$ python -q
>>> import numpy as np
>>> import numpy.linalg as la
>>> np.set_printoptions(precision=2, suppress=True, linewidth=140, sign=" ")
>>> K = np.load("w.npy")
>>> K
array([[-2, -2,  1,  2,  2, -2, -2, -3, -1],
       [ 3,  0,  1,  1, -2,  2,  0, -1,  0],
       [ 2,  2,  2, -1,  3, -3,  0, -2,  2],
       [-2, -2,  1,  2,  2, -2, -2, -3, -1],
       [ 3,  3, -3,  3,  3,  0, -2,  3,  0]])
>>> U, s, Vt = la.svd(K)
>>> s.round(2) + 0
array([ 8.94,  7.6 ,  5.65,  4.17,  0.  ])
>>> np.argmax(s[:-1] / (s[1:] + 1e-6)) + 1
np.int64(4)
>>> B = U[:, :4] @ np.diag(s[:4]) @ Vt[:4]
>>> la.matrix_rank(K, rtol=0.05)
np.int64(4)
>>> B.round(2) + 0
array([[-2., -2.,  1.,  2.,  2., -2., -2., -3., -1.],
       [ 3.,  0.,  1.,  1., -2.,  2.,  0., -1.,  0.],
       [ 2.,  2.,  2., -1.,  3., -3.,  0., -2.,  2.],
       [-2., -2.,  1.,  2.,  2., -2., -2., -3., -1.],
       [ 3.,  3., -3.,  3.,  3.,  0., -2.,  3.,  0.]])
>>> la.matrix_rank(B)
np.int64(4)
>>> round(np.abs(K - B).max(), 2)
np.float64(0.0)
>>> A = np.load("m.npy")
>>> A
array([[-4, -4,  1,  8,  9, -8],
       [-5, 45, -4,  6,  7, -4],
       [-8, -1,  4, -7, -1,  1],
       [-9, -3,  0, 46, -2,  5],
       [-8,  4,  3,  0,  5, -4],
       [-2, -4,  8, -7,  2, 42]])
>>> G = A.T @ A
>>> np.diag(G)
array([  254,  2083,   106,  2314,   164,  1886])
>>> la.eigvalsh(G)[::-1]
array([ 2652.84,  2178.4 ,  1671.06,   227.35,    77.26,     0.09])
>>> G
array([[ 254, -198,  -56, -406,  -89,  -53],
       [-198, 2083, -208,  135,  298, -348],
       [ -56, -208,  106, -100,    8,  336],
       [-406,  135, -100, 2314,   15, -159],
       [ -89,  298,    8,   15,  164,  -47],
       [ -53, -348,  336, -159,  -47, 1886]])
>>> round(np.log10(la.cond(A)))
2
>>> round(la.norm(A, 2) / la.norm(A), 2)
np.float64(0.62)
>>> la.cond(A) > 100
np.True_
>>> np.abs(la.svd(A)[2][-1])
array([ 0.37,  0.11,  0.9 ,  0.09,  0.09,  0.12])
>>> U, s, Vt = la.svd(A)
>>> s
array([ 51.51,  46.67,  40.88,  15.08,   8.79,   0.3 ])
>>> np.argmax(s[:-1] / (s[1:] + 1e-6)) + 1
np.int64(5)
>>> B = U[:, :5] @ np.diag(s[:5]) @ Vt[:5]
>>> la.matrix_rank(A, rtol=0.05)
np.int64(5)
>>> np.round(la.norm(A - B) / la.norm(A), 2)
np.float64(0.0)
>>> la.matrix_rank(B)
np.int64(5)
>>> W0 = np.array([[1, 0, 0], [3, 1, 0], [3, 3, 1]])
>>> B = W0 / la.norm(W0, axis=1, keepdims=True)
>>> G = B @ B.T
>>> (G - 2 * np.eye(3)).round(6).argmax(axis=1)
array([ 1,  0,  1])
>>> G[2]
array([ 0.69,  0.87,  1.  ])
>>> la.norm(B, axis=1)
array([ 1.,  1.,  1.])
>>> G
array([[ 1.  ,  0.95,  0.69],
       [ 0.95,  1.  ,  0.87],
       [ 0.69,  0.87,  1.  ]])
>>> np.round(np.degrees(np.arccos(np.clip(G[2, 0], -1, 1))), 2)
np.float64(46.51)
>>> J = np.load("run5.npy")
>>> J
array([[ 0.03,  0.08,  0.03,  0.14],
       [ 0.08,  0.25,  0.08,  0.42],
       [ 0.03,  0.08,  0.03,  0.14],
       [ 0.14,  0.42,  0.14,  0.69]])
>>> round(float(np.trace(la.pinv(J) @ J)), 2)
1.0
>>> np.allclose(J[:-1].T @ la.lstsq(J[:-1].T, J[-1])[0], J[-1])
True
>>> J @ la.pinv(J) @ J
array([[ 0.03,  0.08,  0.03,  0.14],
       [ 0.08,  0.25,  0.08,  0.42],
       [ 0.03,  0.08,  0.03,  0.14],
       [ 0.14,  0.42,  0.14,  0.69]])
>>> np.abs(np.diag(la.qr(J)[1])) > 1e-9
array([ True, False, False, False])
>>> x = np.array([6, -2, 1, -7])
>>> J @ x
array([-0.94, -2.83, -0.94, -4.72])
>>> la.norm(J @ x) <= la.norm(J, 2) * la.norm(x) + 1e-9
np.True_
>>> np.sign((J @ x).round(6))
array([-1., -1., -1., -1.])
>>> (J * x).sum(axis=1)
array([-0.94, -2.83, -0.94, -4.72])
>>> J * x
array([[ 0.17, -0.17,  0.03, -0.97],
       [ 0.5 , -0.5 ,  0.08, -2.92],
       [ 0.17, -0.17,  0.03, -0.97],
       [ 0.83, -0.83,  0.14, -4.86]])
>>> J @ np.ones(4)
array([ 0.28,  0.83,  0.28,  1.39])
>>> round(la.det(J.T), 2)
np.float64(0.0)
>>> round(float(la.det(J[::-1])), 2)
0.0
>>> np.einsum("ii->", J)
np.float64(1.0)
>>> np.round(np.poly(J), 2) + 0
array([ 1., -1.,  0.,  0.,  0.])
>>> round(float(la.norm(J) ** 2 / la.norm(J, 2) ** 2), 2)
1.0
>>> round(float(J[0] @ J[1]), 2)
0.08
>>> round(la.norm(J, 2), 2)
np.float64(1.0)
>>> Z = np.array([[-1.0, 0.0, -1.0, 1.5, 1.7], [-0.6, 0.8, -0.9, 0.9, -0.3]])
>>> rng = np.random.default_rng(5769)
>>> feats = np.array([[-3, -3],
...     [-1, -3],
...     [-3, -3],
...     [3, -2],
...     [-3, 2],
...     [2, 0],
...     [0, -1],
...     [0, 3],
...     [0, -2],
...     [-1, 3],
...     [-2, -3],
...     [-3, 2],
...     [0, -3],
...     [3, 0],
...     [1, 1],
...     [3, -3],
...     [3, 3],
...     [-3, 3],
...     [0, 0],
...     [3, -2],
...     [-3, 3],
...     [-2, 0],
...     [-3, 0],
...     [-2, 1],
...     [-1, 3]]) @ Z + 0.05 * rng.normal(size=(25, 5))
>>> feats
array([[ 4.78, -2.24,  5.71, -7.23, -4.19],
       [ 2.71, -2.48,  3.75, -4.07, -0.8 ],
       [ 4.82, -2.45,  5.75, -7.22, -4.06],
       [-1.78, -1.7 , -1.19,  2.67,  5.67],
       [ 1.85,  1.71,  1.12, -2.73, -5.78],
       [-2.04, -0.07, -1.98,  3.  ,  3.38],
       [ 0.63, -0.77,  0.8 , -0.91,  0.37],
       [-1.75,  2.37, -2.76,  2.64, -0.87],
       [ 1.22, -1.58,  1.74, -1.86,  0.58],
       [-0.8 ,  2.39, -1.67,  1.24, -2.66],
       [ 3.88, -2.45,  4.7 , -5.65, -2.53],
       [ 1.81,  1.6 ,  1.23, -2.78, -5.71],
       [ 1.75, -2.49,  2.65, -2.65,  0.86],
       [-3.01,  0.12, -3.06,  4.5 ,  5.07],
       [-1.63,  0.76, -1.95,  2.49,  1.4 ],
       [-1.08, -2.43, -0.25,  1.82,  5.95],
       [-4.82,  2.46, -5.7 ,  7.21,  4.11],
       [ 1.16,  2.48,  0.23, -1.72, -5.92],
       [ 0.03,  0.04, -0.03, -0.05, -0.04],
       [-1.76, -1.58, -1.31,  2.79,  5.69],
       [ 1.24,  2.37,  0.27, -1.79, -6.01],
       [ 2.02,  0.03,  1.98, -3.  , -3.3 ],
       [ 3.02,  0.09,  3.01, -4.47, -4.99],
       [ 1.38,  0.82,  1.08, -2.1 , -3.74],
       [-0.83,  2.45, -1.71,  1.2 , -2.61]])
>>> Xc = feats - feats.mean(axis=0)
>>> vecs = la.svd(Xc)[2][:2]
>>> B = Xc - Xc @ vecs.T @ vecs
>>> la.norm(B, axis=1).round(6).argmax()
np.int64(1)
>>> B.std(axis=0)
array([ 0.04,  0.05,  0.03,  0.04,  0.03])
>>> np.round(np.cov(Xc @ vecs.T, rowvar=False), 2) + 0
array([[ 36.41,   0.  ],
       [  0.  ,  10.31]])
>>> round(float(la.norm(B) / la.norm(Xc)), 2)
0.01
